$ python -q
>>> import numpy as np
>>> from numpy import linalg as LA
>>> np.set_printoptions(precision=3, suppress=True, linewidth=100)
>>> arr = np.loadtxt("w.csv", delimiter=",")
>>> arr
array([[0., 0., 3.],
       [0., 0., 1.],
       [0., 0., 0.]])
>>> arr @ arr
array([[0., 0., 0.],
       [0., 0., 0.],
       [0., 0., 0.]])
>>> np.sort(LA.eigvals(arr))
array([0., 0., 0.])
>>> try:
...     LA.inv(arr)
... except LA.LinAlgError as e:
...     print(e)
... 
Singular matrix
>>> np.prod(np.diag(arr)), round(LA.det(arr), 3)
(np.float64(0.0), np.float64(0.0))
>>> W0 = np.array([[0, 0, 0], [0, 0, 1], [0, 1, 0]])
>>> # equal to its transpose
>>> np.kron(np.eye(2, dtype=int), arr)
array([[0., 0., 3., 0., 0., 0.],
       [0., 0., 1., 0., 0., 0.],
       [0., 0., 0., 0., 0., 0.],
       [0., 0., 0., 0., 0., 3.],
       [0., 0., 0., 0., 0., 1.],
       [0., 0., 0., 0., 0., 0.]])
>>> np.round(LA.det(2 * arr), 3), round(float(LA.det(arr)), 3)
(np.float64(0.0), 0.0)
>>> np.einsum("ii->", arr)
np.float64(0.0)
>>> np.einsum("ij,ji->", arr, arr)
np.float64(0.0)
>>> w, V = LA.eigh(W0)
>>> vec = np.array([-3, -2, -4])
>>> V * np.maximum(w, 0) @ V.T
array([[0. , 0. , 0. ],
       [0. , 0.5, 0.5],
       [0. , 0.5, 0.5]])
>>> np.round(vec @ W0 @ vec / (vec @ vec), 3), w[0], w[-1]
(np.float64(0.552), np.float64(-1.0), np.float64(1.0))
>>> X = np.loadtxt("block9.csv", delimiter=",")
>>> X
array([[ 0.088, -0.001, -0.155],
       [-0.733,  0.421, -1.304],
       [-1.466,  0.802, -2.701],
       [ 0.869, -0.414,  1.431],
       [ 1.421, -0.959,  2.614],
       [-0.786,  0.401, -1.228],
       [ 0.042,  0.111, -0.139],
       [ 2.092, -1.31 ,  3.952],
       [-0.829,  0.519, -1.515],
       [ 1.364, -0.801,  2.586],
       [ 2.062, -1.098,  3.828],
       [ 0.518, -0.493,  1.297],
       [-0.491,  0.35 , -1.226],
       [ 1.325, -0.695,  2.692],
       [ 0.716, -0.425,  1.447],
       [-0.974,  0.392, -1.415],
       [-0.763,  0.371, -1.254],
       [ 0.476, -0.258,  1.486],
       [ 0.365, -0.105, -0.013],
       [-2.134,  1.115, -3.805],
       [-0.665,  0.429, -1.384],
       [ 0.654, -0.48 ,  1.127],
       [-1.463,  0.99 , -2.683],
       [-2.038,  1.333, -3.954]])
>>> [round(float(x), 3) for x in LA.svd(arr, compute_uv=False)[:3]]
[3.162, 0.0, 0.0]
>>> LA.matrix_rank(arr, rtol=0.1)
np.int64(1)
>>> LA.cond(arr) > 100
np.True_
>>> W2 = X[[18, 14]].astype(float)
>>> for _ in range(5):
...     labels = LA.norm(X[:, None] - W2, axis=-1).argmin(axis=1)
...     W2 = np.array([X[labels == j].mean(axis=0) for j in range(2)])
... 
>>> labels
array([0, 0, 0, 1, 1, 0, 0, 1, 0, 1, 1, 1, 0, 1, 1, 0, 0, 1, 0, 0, 0, 1, 0, 0])
>>> np.bincount(labels)
array([14, 10])
>>> dist = LA.norm(X[:, None] - X[None], axis=-1)
>>> dist.shape
(24, 24)
>>> dist[0].round(6).argsort(kind="stable")[:4]
array([ 0,  6, 18, 12])
>>> dist.mean(axis=1).argmax()
np.int64(7)
>>> LA.lstsq(W0[:-1].T, W0[-1])[2]
np.int32(1)
>>> W0 @ LA.pinv(W0) @ W0
array([[0., 0., 0.],
       [0., 0., 1.],
       [0., 1., 0.]])
>>> np.unique(W0.round(6), axis=0).shape
(3, 3)
>>> round(np.trace(LA.pinv(W0) @ W0), 3)
np.float64(2.0)
>>> vec = np.array([-3, 3, 3])
>>> target = X @ vec
>>> LA.lstsq(X, target)[0]
array([-3.,  3.,  3.])
>>> rng = np.random.default_rng(259276)
>>> target = target + 0.05 * rng.normal(size=24)
>>> target
array([-0.722, -0.36 , -1.228,  0.406,  0.713, -0.121, -0.252,  1.713, -0.532,  1.292,  1.989,
        0.877, -1.204,  1.945,  0.919, -0.147, -0.389,  2.2  , -1.441, -1.548, -0.863, -0.021,
       -0.636, -1.686])
>>> b, *_ = LA.lstsq(X, target)
>>> np.round(X.T @ (target - X @ b), 3) + 0
array([0., 0., 0.])
>>> [round(float(LA.norm(LA.solve(X.T @ X + lam * np.eye(3), X.T @ target))), 2) for lam in (0, 1, 10, 100)]
[5.09, 1.31, 0.4, 0.24]
>>> K = np.loadtxt("m.csv", delimiter=",")
>>> K
array([[-3.,  3., -3.],
       [ 0.,  1.,  2.],
       [ 0.,  0., -3.],
       [ 0.,  1.,  2.]])
>>> t3 = np.stack([K, 4 * K, K[::-1]])
>>> LA.matrix_rank(t3.reshape(3, -1))
np.int64(2)
>>> J = np.loadtxt("test5.csv", delimiter=",")
>>> J
array([[ 0.,  0.,  4., -1.],
       [ 0.,  3.,  0.,  0.],
       [-2.,  0., -5., -5.],
       [ 1.,  0.,  1.,  0.]])
>>> f = np.array([-1, -2, 0])
>>> np.correlate(J[2], J[3], "full")
array([ 0., -2.,  0., -7., -5., -5., -5.])
>>> np.convolve(J[2], f)
array([ 2.,  4.,  5., 15., 10.,  0.])
>>> f, v = J[0], J[2]
>>> f @ f
np.float64(17.0)
>>> f @ v
np.float64(-15.0)
>>> p = (f @ v) / (f @ f) * f
>>> (v - p) @ f
np.float64(0.0)
>>> v - p
array([-2.   ,  0.   , -1.471, -5.882])
>>> LA.matrix_rank(np.outer(f, v))
np.int64(1)
>>> round(LA.norm(f + v) ** 2 + LA.norm(f - v) ** 2, 3)
np.float64(142.0)
>>> vec = np.array([4, 1, -4, -5])
>>> target = J @ vec
>>> b, lr = np.zeros(4), 1 / LA.norm(J, 2) ** 2
>>> for i in range(10):
...     b -= lr * J.T @ (J @ b - target)
...     if i % 2 == 0: print(i, round(LA.norm(J @ b - target), 3))
... 
0 5.895
2 5.253
4 4.867
6 4.616
8 4.437
>>> round(float(LA.cond(J)), 3)
9.045
>>> P = np.triu(np.array([[-3, 4, -4, 8], [-4, 4, -9, 9], [8, 2, 9, 7], [-9, -7, -6, 1]]), 1) + np.eye(4)
>>> M2 = P @ J @ LA.inv(P)
>>> round(LA.det(M2), 3)
np.float64(-69.0)
>>> M2
array([[  16.,  -52., -372., 2963.],
       [  27., -105., -783., 6255.],
       [   5.,  -20., -158., 1241.],
       [   1.,   -4.,  -31.,  245.]])
>>> round(float(LA.norm(M2, 2) / LA.norm(M2)), 3)
1.0
>>> F = np.array([[0.0, 1.0], [1.0, 0.0]])
>>> # equal to its transpose
>>> w, V = LA.eigh(F)
>>> LA.eigvalsh(F + 5 * np.eye(2))
array([4., 6.])
>>> np.round(V @ np.diag(w) @ V.T, 3) + 0
array([[0., 1.],
       [1., 0.]])
>>> w.sum(), np.trace(F)
(np.float64(0.0), np.float64(0.0))
>>> np.abs(V[:, -1]).round(6).argmax()
np.int64(0)
>>> ang = np.radians(36)
>>> Rm = np.eye(2)
>>> Rm[0, 0] = Rm[1, 1] = np.cos(ang)
>>> Rm[0, 1], Rm[1, 0] = -np.sin(ang), np.sin(ang)
>>> Rm
array([[ 0.809, -0.588],
       [ 0.588,  0.809]])
>>> M2 = F @ Rm.T
>>> M2
array([[-0.588,  0.809],
       [ 0.809,  0.588]])
>>> np.abs(M2 - F).max(axis=0)
array([0.588, 0.588])
>>> round(LA.det(Rm), 3), round(np.trace(Rm), 3)
(np.float64(1.0), np.float64(1.618))
>>> labels = rng.permutation(2)
>>> labels
array([1, 0])
>>> M2 = F[labels][:, labels]
>>> np.allclose(M2, F)
True
>>> M2
array([[0., 1.],
       [1., 0.]])
>>> np.diag(M2)
array([0., 0.])
>>> w, V = LA.eig(F)
>>> w
array([ 1., -1.])
>>> np.sort(LA.eigvals(F.T))
array([-1.,  1.])
>>> vec = np.array([-2, -1])
>>> target = F @ vec
>>> target
array([-1., -2.])
>>> LA.solve(F, target + F[:, 1])
array([-2.,  0.])
>>> LA.solve(F, F[:, 0])
array([1., 0.])
>>> W2 = np.array([[-1.2, -0.3, 1.7]])
>>> A = np.array([[3],
...     [5],
...     [7],
...     [0],
...     [5],
...     [3],
...     [4],
...     [8],
...     [7],
...     [8],
...     [2],
...     [5],
...     [8],
...     [4],
...     [8],
...     [8],
...     [7],
...     [1],
...     [2],
...     [3]]) @ W2 + 0.05 * rng.normal(size=(20, 3))
>>> A
array([[-3.497, -0.911,  5.09 ],
       [-6.026, -1.445,  8.588],
       [-8.377, -2.043, 11.989],
       [ 0.002, -0.026, -0.007],
       [-5.941, -1.51 ,  8.585],
       [-3.623, -0.867,  5.113],
       [-4.861, -1.2  ,  6.801],
       [-9.621, -2.447, 13.551],
       [-8.422, -2.208, 11.907],
       [-9.705, -2.38 , 13.6  ],
       [-2.349, -0.606,  3.375],
       [-6.052, -1.542,  8.527],
       [-9.612, -2.349, 13.675],
       [-4.71 , -1.245,  6.826],
       [-9.556, -2.553, 13.581],
       [-9.609, -2.331, 13.638],
       [-8.37 , -1.988, 11.878],
       [-1.197, -0.371,  1.683],
       [-2.343, -0.589,  3.389],
       [-3.652, -0.902,  5.118]])
>>> P = A @ LA.solve(A.T @ A, A.T)
>>> P @ A[:, 0]
array([-3.497, -6.026, -8.377,  0.002, -5.941, -3.623, -4.861, -9.621, -8.422, -9.705, -2.349,
       -6.052, -9.612, -4.71 , -9.556, -9.609, -8.37 , -1.197, -2.343, -3.652])
>>> np.round(np.trace(P), 3)
np.float64(3.0)
>>> np.round(LA.eigvalsh(P), 3) + 0
array([0., 0., 0., 0., 0., 0., 0., 0., 0., 0., 0., 0., 0., 0., 0., 0., 0., 1., 1., 1.])
>>> np.allclose(P @ P, P)
True
